>>> import numpy as np
>>> import numpy.linalg as la
>>> np.set_printoptions(precision=2, suppress=True, linewidth=140)
>>> def rnd(a):
...     return np.round(a, 2) + 0
... 
>>> W0 = np.array([[0, 0, 0, 0], [-3, -3, -3, -3], [0, 0, 0, 0], [-3, -3, -3, -3]])
>>> # null space of dimension 3
>>> np.allclose(W0[:-1].T @ la.lstsq(W0[:-1].T, W0[-1])[0], W0[-1])
True
>>> try:
...     la.inv(W0)
... except la.LinAlgError as e:
...     print(repr(e))
... 
LinAlgError('Singular matrix')
>>> rnd(np.trace(la.pinv(W0) @ W0))
np.float64(1.0)
>>> Uu, sv, Vt = la.svd(W0)
>>> rnd(sv)
array([8.49, 0.  , 0.  , 0.  ])
>>> Y = Uu[:, :1] @ np.diag(sv[:1]) @ Vt[:1]
>>> la.matrix_rank(W0, rtol=0.05)
np.int64(1)
>>> rnd(Y)
array([[ 0.,  0.,  0.,  0.],
       [-3., -3., -3., -3.],
       [ 0.,  0.,  0.,  0.],
       [-3., -3., -3., -3.]])
>>> rnd(np.abs(W0 - Y).max())
np.float64(0.0)
>>> rank = la.matrix_rank(W0)
>>> rank
np.int64(1)
>>> ns = la.svd(W0)[2][rank:].T
>>> ns.shape
(4, 3)
>>> [int(la.matrix_rank(W0[:i])) for i in range(1, len(W0) + 1)]
[0, 1, 1, 1]
>>> [int(la.matrix_rank(W0[:, :j + 1])) for j in range(4)]
[1, 1, 1, 1]
>>> la.matrix_rank(W0.T @ W0), la.matrix_rank(W0 @ W0.T)
(np.int64(1), np.int64(1))
>>> rnd(ns @ ns.T)
array([[ 0.75, -0.25, -0.25, -0.25],
       [-0.25,  0.75, -0.25, -0.25],
       [-0.25, -0.25,  0.75, -0.25],
       [-0.25, -0.25, -0.25,  0.75]])
>>> J = np.loadtxt("mat.csv", delimiter=",")
>>> J
array([[0., 0., 0., 0., 3., 8.],
       [0., 0., 0., 5., 3., 9.],
       [0., 0., 0., 7., 2., 0.],
       [0., 5., 7., 0., 0., 0.],
       [3., 3., 2., 0., 0., 0.],
       [8., 9., 0., 0., 0., 0.]])
>>> # symmetric
>>> la.cond(W0) > 100
np.True_
>>> la.matrix_rank(W0, rtol=0.1)
np.int64(1)
>>> Uu, sv, Vt = la.svd(J, full_matrices=False)
>>> rnd(Vt @ Vt.T)
array([[1., 0., 0., 0., 0., 0.],
       [0., 1., 0., 0., 0., 0.],
       [0., 0., 1., 0., 0., 0.],
       [0., 0., 0., 1., 0., 0.],
       [0., 0., 0., 0., 1., 0.],
       [0., 0., 0., 0., 0., 1.]])
>>> rnd(np.cumsum(sv ** 2) / np.sum(sv ** 2))
array([0.39, 0.78, 0.89, 1.  , 1.  , 1.  ])
>>> np.allclose(Uu * sv @ Vt, J)
True
>>> x0 = np.array([-2, -1, -2, -3, -3, 1])
>>> a = np.maximum(J @ x0, 0)
>>> np.maximum(J @ x0, 0) - np.maximum(-J @ x0, 0)
array([ -1., -15., -27., -19., -13., -25.])
>>> a
array([0., 0., 0., 0., 0., 0.])
>>> Y = la.invert(J)
Traceback (most recent call last):
  File "<python-input-36>", line 1, in <module>
    Y = la.invert(J)
        ^^^^^^^^^
AttributeError: module 'numpy.linalg' has no attribute 'invert'
>>> Y = la.inv(J)
>>> rnd(la.slogdet(J)[0])
np.float64(-1.0)
>>> rnd(la.det(J) * la.det(Y))
np.float64(1.0)
>>> rnd(la.cond(J))
np.float64(13.44)
>>> rnd(la.det(J) * Y)
array([[    0.,     0.,     0.,  1818., -6363.,  1111.],
       [    0.,     0.,     0., -1616.,  5656., -2121.],
       [    0.,     0.,     0.,  -303., -4040.,  1515.],
       [ 1818., -1616.,  -303.,     0.,     0.,     0.],
       [-6363.,  5656., -4040.,     0.,     0.,     0.],
       [ 1111., -2121.,  1515.,     0.,     0.,     0.]])
>>> Y = J / la.norm(J, axis=1, keepdims=True)
>>> C2 = Y @ Y.T
>>> rnd(C2[2])
array([0.1 , 0.53, 1.  , 0.  , 0.  , 0.  ])
>>> np.degrees(np.arccos(np.clip(C2[2, 3], -1, 1)))
np.float64(90.0)
>>> m1 = np.load("block15.npy")
>>> rnd(m1)
array([[0.05, 0.12, 0.02, 0.12, 0.02, 0.09, 0.05, 0.02, 0.09],
       [0.12, 0.29, 0.04, 0.29, 0.04, 0.21, 0.12, 0.04, 0.21],
       [0.02, 0.04, 0.01, 0.04, 0.01, 0.03, 0.02, 0.01, 0.03],
       [0.12, 0.29, 0.04, 0.29, 0.04, 0.21, 0.12, 0.04, 0.21],
       [0.02, 0.04, 0.01, 0.04, 0.01, 0.03, 0.02, 0.01, 0.03],
       [0.09, 0.21, 0.03, 0.21, 0.03, 0.15, 0.09, 0.03, 0.15],
       [0.05, 0.12, 0.02, 0.12, 0.02, 0.09, 0.05, 0.02, 0.09],
       [0.02, 0.04, 0.01, 0.04, 0.01, 0.03, 0.02, 0.01, 0.03],
       [0.09, 0.21, 0.03, 0.21, 0.03, 0.15, 0.09, 0.03, 0.15]])
>>> # equal to its transpose
>>> Uu, sv, Vt = la.svd(m1)
>>> rnd(sv)
array([1., 0., 0., 0., 0., 0., 0., 0., 0.])
>>> Y = Uu[:, :1] @ np.diag(sv[:1]) @ Vt[:1]
>>> rnd(np.abs(m1 - Y).max())
np.float64(0.0)
>>> la.matrix_rank(Y)
np.int64(1)
>>> rnd(la.norm(m1 - Y) / la.norm(m1))
np.float64(0.0)
>>> la.matrix_rank(m1, rtol=0.05)
np.int64(1)
